$ python -q
>>> import numpy as np
>>> from numpy import linalg as LA
>>> np.set_printoptions(suppress=True, linewidth=100)
>>> tidy = lambda a: np.round(a, 3) + 0
>>> rng = np.random.default_rng(5404)
>>> feats = np.array([[1, -2, -1], [2, 0, -2], [2, 0, 0], [-2, -2, -1]]) * (rng.random((4, 3)) < 0.3)
>>> feats
array([[ 0,  0,  0],
       [ 0,  0, -2],
       [ 0,  0,  0],
       [ 0,  0,  0]])
>>> r = LA.matrix_rank(feats)
>>> r
np.int64(1)
>>> ns = LA.svd(feats)[2][r:].T
>>> [int(LA.matrix_rank(feats[:, :j + 1])) for j in range(3)]
[0, 0, 1]
>>> x = np.array([0, 0, 2])
>>> h = np.maximum(feats @ x, 0)
>>> tidy(np.tanh(feats @ x))
array([ 0.   , -0.999,  0.   ,  0.   ])
>>> feats * (h > 1e-9)[:, None]
array([[0, 0, 0],
       [0, 0, 0],
       [0, 0, 0],
       [0, 0, 0]])
>>> np.flatnonzero(h > 1e-9)
array([], dtype=int64)
>>> left, sig, vt = LA.svd(feats)
>>> vecs = vt[:(sig > 1e-8).sum()]
>>> x = feats[0] + -3 * feats[3] + rng.integers(2) * np.eye(3)[2]
>>> x
array([0., 0., 1.])
>>> LA.matrix_rank(np.vstack([feats, x]))
np.int64(1)
>>> np.allclose(vecs.T @ vecs @ x, x)
True
>>> left, sig, vt = LA.svd(feats, full_matrices=False)
>>> vt @ vt.T
array([[1., 0., 0.],
       [0., 1., 0.],
       [0., 0., 1.]])
>>> sig
array([ 2., -0.,  0.])
>>> (sig > 1e-8).sum()
np.int64(1)
>>> np.abs(vt[0])
array([0., 0., 1.])
>>> left.shape, sig.shape, vt.shape
((4, 3), (3,), (3, 3))
>>> np.abs(left[:, 0]).round(6).argmax()
np.int64(1)
>>> A = np.load("run3.npy")
>>> A
array([[ 8, -1,  1],
       [ 1, 34,  0],
       [ 0, -1, 22]])
>>> M2 = A / np.sqrt((A ** 2).mean(axis=1, keepdims=True))
>>> tidy(LA.norm(M2, axis=1))
array([1.732, 1.732, 1.732])
>>> tidy(M2[0])
array([ 1.706, -0.213,  0.213])
>>> E = np.loadtxt("w.csv", delimiter=",")
>>> E
array([[-0.2  , -0.5  ,  0.9  ,  4.   ],
       [ 0.3  , -0.4  , -0.4  ,  1.   ],
       [-0.136, -0.367, -0.12 ,  0.181],
       [-0.3  ,  1.7  ,  0.3  , -0.1  ],
       [-0.2  , -0.4  , -0.2  ,  0.1  ]])
>>> left, sig = LA.svd(E)
Traceback (most recent call last):
  File "<python-input-36>", line 1, in <module>
    left, sig = LA.svd(E)
    ^^^^^^^^^
ValueError: too many values to unpack (expected 2)
>>> left, sig, vt = LA.svd(E, full_matrices=False)
>>> np.allclose(left * sig @ vt, E)
True
>>> tidy(left.T @ left)
array([[1., 0., 0., 0.],
       [0., 1., 0., 0.],
       [0., 0., 1., 0.],
       [0., 0., 0., 1.]])
>>> np.abs(left[:, 0]).round(6).argmax()
np.int64(0)
>>> tidy(np.cumsum(sig ** 2) / np.sum(sig ** 2))
array([0.822, 0.979, 0.994, 1.   ])
>>> W0 = np.array([[-5, -2, 2, -10, -4, 4],
...     [-3, -8, 6, -6, -16, 12],
...     [-3, -1, -7, -6, -2, -14],
...     [-10, -4, 4, 0, 0, 0],
...     [-6, -16, 12, 0, 0, 0],
...     [-6, -2, -14, 0, 0, 0]])
>>> M2 = W0[0, 0] * W0[1:] - np.outer(W0[1:, 0], W0[0])
>>> M2
array([[   0,   34,  -24,    0,   68,  -48],
       [   0,   -1,   41,    0,   -2,   82],
       [   0,    0,    0, -100,  -40,   40],
       [   0,   68,  -48,  -60,  -24,   24],
       [   0,   -2,   82,  -60,  -24,   24]])
>>> LA.matrix_rank(M2), LA.matrix_rank(W0)
(np.int64(5), np.int64(6))
>>> W1 = np.array([[1, -1], [-1, 1], [-2, 0], [0, -2], [0, -1], [2, 2]])
>>> b = np.array([1, 0])
>>> H = np.maximum(W0 @ W1 + b, 0)
>>> (H > 0).astype(int)
array([[1, 1],
       [1, 1],
       [0, 0],
       [0, 1],
       [0, 0],
       [1, 1]])
>>> Z = np.array([[2, -2], [3, 0]])
>>> W1 @ Z
array([[-1, -2],
       [ 1,  2],
       [-4,  4],
       [-6,  0],
       [-3,  0],
       [10, -4]])
>>> tidy(W0.mean(axis=0))
array([-5.5  , -5.5  ,  0.5  , -3.667, -3.667,  0.333])
>>> np.unravel_index(np.abs(W0).argmax(), W0.shape)
(np.int64(1), np.int64(4))
>>> W0.sum(axis=0)
array([-33, -33,   3, -22, -22,   2])
>>> (W0 - W0.T) / 2
array([[ 0. ,  0.5,  2.5,  0. ,  1. ,  5. ],
       [-0.5,  0. ,  3.5, -1. ,  0. ,  7. ],
       [-2.5, -3.5,  0. , -5. , -7. ,  0. ],
       [ 0. ,  1. ,  5. ,  0. ,  0. ,  0. ],
       [-1. ,  0. ,  7. ,  0. ,  0. ,  0. ],
       [-5. , -7. ,  0. ,  0. ,  0. ,  0. ]])
>>> tidy(np.abs(LA.eigvals(W0)).max())
np.float64(22.986)
>>> np.allclose(W0 @ W0.T, W0.T @ W0)
False
>>> (W0 + W0.T) / 2
array([[ -5. ,  -2.5,  -0.5, -10. ,  -5. ,  -1. ],
       [ -2.5,  -8. ,   2.5,  -5. , -16. ,   5. ],
       [ -0.5,   2.5,  -7. ,  -1. ,   5. , -14. ],
       [-10. ,  -5. ,  -1. ,   0. ,   0. ,   0. ],
       [ -5. , -16. ,   5. ,   0. ,   0. ,   0. ],
       [ -1. ,   5. , -14. ,   0. ,   0. ,   0. ]])
>>> m1 = 4 * np.eye(2) + np.eye(2, k=1)
>>> m1
array([[4., 1.],
       [0., 4.]])
>>> q, vecs = LA.qr(m1[:, :1])[0], LA.qr(m1[:, 1:])[0]
>>> sig = LA.svd(q.T @ vecs, compute_uv=False)
>>> tidy(LA.norm(q @ q.T - vecs @ vecs.T, 2))
np.float64(0.97)
>>> tidy(np.degrees(np.arccos(sig.clip(0, 1))))
array([75.964])
>>> labels = rng.permutation(6)
>>> labels
array([4, 5, 0, 1, 3, 2])
>>> M2 = W0[labels][:, labels]
>>> M2
array([[  0,   0,  -6, -16,   0,  12],
       [  0,   0,  -6,  -2,   0, -14],
       [ -4,   4,  -5,  -2, -10,   2],
       [-16,  12,  -3,  -8,  -6,   6],
       [  0,   0, -10,  -4,   0,   4],
       [ -2, -14,  -3,  -1,  -6,  -7]])
>>> np.trace(M2)
np.int64(-20)
>>> tidy(np.sort(np.abs(LA.eigvals(M2))))
array([ 5.313,  8.716, 14.013, 14.013, 22.986, 22.986])
>>> m1.reshape(2, -1)
array([[4., 1.],
       [0., 4.]])
>>> m1.ravel(order="F")
array([4., 0., 1., 4.])
>>> m1.reshape(-1, 2)
array([[4., 1.],
       [0., 4.]])
>>> blk = m1.reshape(2, 2, -1)
>>> np.einsum("ihd,ihd->ih", blk, blk)
array([[16.,  1.],
       [ 0., 16.]])
>>> np.einsum("ihd,jhd->hij", blk, blk).shape
(2, 2, 2)
>>> w, vecs = LA.eig(m1)
>>> tidy(np.sort(LA.eigvals(LA.inv(m1))))
array([0.25, 0.25])
>>> tidy(np.sort(LA.eigvals(m1.T)))
array([4., 4.])
>>> w
array([4., 4.])
>>> F = np.load("layer0.npy")
>>> F
array([[  4,  -1,  -5],
       [  1,  -4,  -4],
       [ -4,  -2,   1],
       [ -2,  -1,   3],
       [ -1,   1,  -2],
       [  2,  -3,  -3],
       [  4,  -5,  -3],
       [  9,  -1,  -3],
       [ 12,  -2,  -3],
       [ 16,   2,  -5],
       [ 13,   7,  -6],
       [ 12,   2,  -5],
       [ 15,   5,  -5],
       [ 13,   4, -10],
       [  9,  -1,  -9],
       [ 11,   2,  -5],
       [ 13,   2,  -1],
       [ 14,   1,  -5],
       [ 12,   3,  -5],
       [ 11,   4,  -6]])
>>> x = np.array([1, 0, 1])
>>> target = F @ x
>>> tidy(LA.solve(F.T @ F, F.T @ target))
array([1., 0., 1.])
>>> tidy(LA.lstsq(F, target)[0])
array([1., 0., 1.])
>>> try:
...     LA.solve(F, target)
... except LA.LinAlgError as e:
...     print(repr(e))
... 
LinAlgError('Last 2 dimensions of the array must be square')
>>> target = target + 0.1 * rng.normal(size=20)
>>> tidy(target)
array([-1.065, -2.899, -2.985,  0.937, -2.928, -1.182,  0.949,  6.001,  8.715, 11.128,  6.943,
        6.865, 10.037,  3.029,  0.017,  5.975, 12.076,  9.014,  6.991,  4.949])
>>> b, *_ = LA.lstsq(F, target)
>>> tidy(F.T @ (target - F @ b))
array([0., 0., 0.])
>>> b.round()
array([1., 0., 1.])
>>> [round(float(LA.norm(LA.solve(F.T @ F + lam * np.eye(3), F.T @ target))), 2) for lam in (0, 1, 10, 100)]
[1.41, 1.4, 1.29, 0.81]
>>> cov = np.cov(F, rowvar=False)
>>> tidy(np.corrcoef(F.T))
array([[ 1.   ,  0.655, -0.62 ],
       [ 0.655,  1.   , -0.421],
       [-0.62 , -0.421,  1.   ]])
>>> cov.shape
(3, 3)
>>> (m1 + m1.T) / 2
array([[4. , 0.5],
       [0.5, 4. ]])
>>> LA.determinant(m1)
Traceback (most recent call last):
  File "<python-input-98>", line 1, in <module>
    LA.determinant(m1)
    ^^^^^^^^^^^^^^
AttributeError: module 'numpy.linalg' has no attribute 'determinant'
>>> Xs = F - F.mean(axis=0)
>>> left, sig, vt = LA.svd(Xs, full_matrices=False)
>>> np.abs(left[:, 0]).argmax()
np.int64(2)
>>> tidy(Xs.mean(axis=0))
array([0., 0., 0.])
>>> tidy(vt[0] * np.sign(vt[0, np.abs(vt[0]).argmax()]))
array([ 0.893,  0.336, -0.299])
>>> np.abs(vt[0]).argmax()
np.int64(0)
>>> P = F @ LA.solve(F.T @ F, F.T)
>>> tidy(np.trace(P))
np.float64(3.0)
>>> np.allclose(P @ P, P)
True
>>> K = np.load("data.npy")
>>> K
array([[ -9.224,  -2.386, -12.922],
       [ -0.334,   0.873,  -1.888],
       [ -0.307,   0.859,  -1.834],
       [ -0.074,   0.651,  -1.278],
       [ -0.019,   0.551,  -1.087],
       [  0.037,   0.286,  -0.669],
       [  0.009,   0.031,  -0.201],
       [  0.001,   0.002,   0.054],
       [  0.029,   0.073,   0.327],
       [  0.348,   0.722,   1.213],
       [  0.794,   1.515,   1.995],
       [  7.92 ,  12.02 ,  10.784],
       [ 11.227,  16.509,  14.477],
       [ 15.199,  21.771,  18.825],
       [ 15.356,  21.976,  18.994]])
>>> M2 = np.c_[K[:, :2] @ np.array([[1, 1], [1, -1]]), np.array([2, 2, 4, 3, 4, 3, 5, 0, 1, 3, 4, 1, 0, 1, 4])]
>>> tidy(M2)
array([[-11.61 ,  -6.838,   2.   ],
       [  0.539,  -1.207,   2.   ],
       [  0.552,  -1.166,   4.   ],
       [  0.577,  -0.725,   3.   ],
       [  0.532,  -0.57 ,   4.   ],
       [  0.323,  -0.249,   3.   ],
       [  0.04 ,  -0.022,   5.   ],
       [  0.003,  -0.001,   0.   ],
       [  0.102,  -0.044,   1.   ],
       [  1.07 ,  -0.374,   3.   ],
       [  2.309,  -0.721,   4.   ],
       [ 19.94 ,  -4.1  ,   1.   ],
       [ 27.736,  -5.282,   0.   ],
       [ 36.97 ,  -6.572,   1.   ],
       [ 37.332,  -6.62 ,   4.   ]])
>>> LA.matrix_rank(np.c_[K, M2])
np.int64(4)
>>> tidy(LA.norm(M2 - K @ LA.lstsq(K, M2)[0], axis=0))
array([0.  , 0.  , 9.38])
>>> LA.matrix_rank(M2)
np.int64(3)
>>> Xs = K - K.mean(axis=0)
>>> vecs = LA.svd(Xs)[2][:1]
>>> M2 = Xs - Xs @ vecs.T @ vecs
>>> LA.norm(M2, axis=1).round(6).argmax()
np.int64(0)
>>> tidy(LA.norm(M2) / LA.norm(Xs))
np.float64(0.147)
>>> r0 = np.array([-4, 5])
>>> tidy(np.correlate(K[13], K[6], "full"))
array([-3.055, -3.905, -2.972,  0.78 ,  0.169])
>>> data = np.diag(np.array([0, 1, 3]))
>>> data
array([[0, 0, 0],
       [0, 1, 0],
       [0, 0, 3]])
>>> LA.lstsq(data[:-1].T, data[-1])[2]
np.int32(1)
>>> np.unique(data.round(6), axis=0).shape
(3, 3)
>>> tidy(data @ LA.pinv(data) @ data)
array([[0., 0., 0.],
       [0., 1., 0.],
       [0., 0., 3.]])
>>> left, sig, vt = LA.svd(data, full_matrices=False)
>>> vt @ vt.T
array([[1., 0., 0.],
       [0., 1., 0.],
       [0., 0., 1.]])
>>> np.cumsum(sig ** 2) / np.sum(sig ** 2)
array([0.9, 1. , 1. ])
>>> left.T @ data @ vt.T
array([[3., 0., 0.],
       [0., 1., 0.],
       [0., 0., 0.]])
>>> sig
array([3., 1., 0.])
>>> tidy(np.sqrt((sig ** 2).sum())), tidy(LA.norm(data))
(np.float64(3.162), np.float64(3.162))
>>> left.shape, sig.shape, vt.shape
((3, 3), (3,), (3, 3))
>>> (sig > 1e-8).sum()
np.int64(2)
>>> w, vecs = LA.eigh(data)
>>> tidy(LA.eigvalsh(data + -1 * np.eye(3)))
array([-1.,  0.,  2.])
>>> w
array([0., 1., 3.])
>>> np.abs(vecs[:, -1])
array([0., 0., 1.])
>>> vecs.T @ vecs
array([[1., 0., 0.],
       [0., 1., 0.],
       [0., 0., 1.]])
>>> vecs @ np.diag(w) @ vecs.T
array([[0., 0., 0.],
       [0., 1., 0.],
       [0., 0., 3.]])
>>> (w > 1e-8).sum(), (w < -1e-8).sum()
(np.int64(2), np.int64(0))
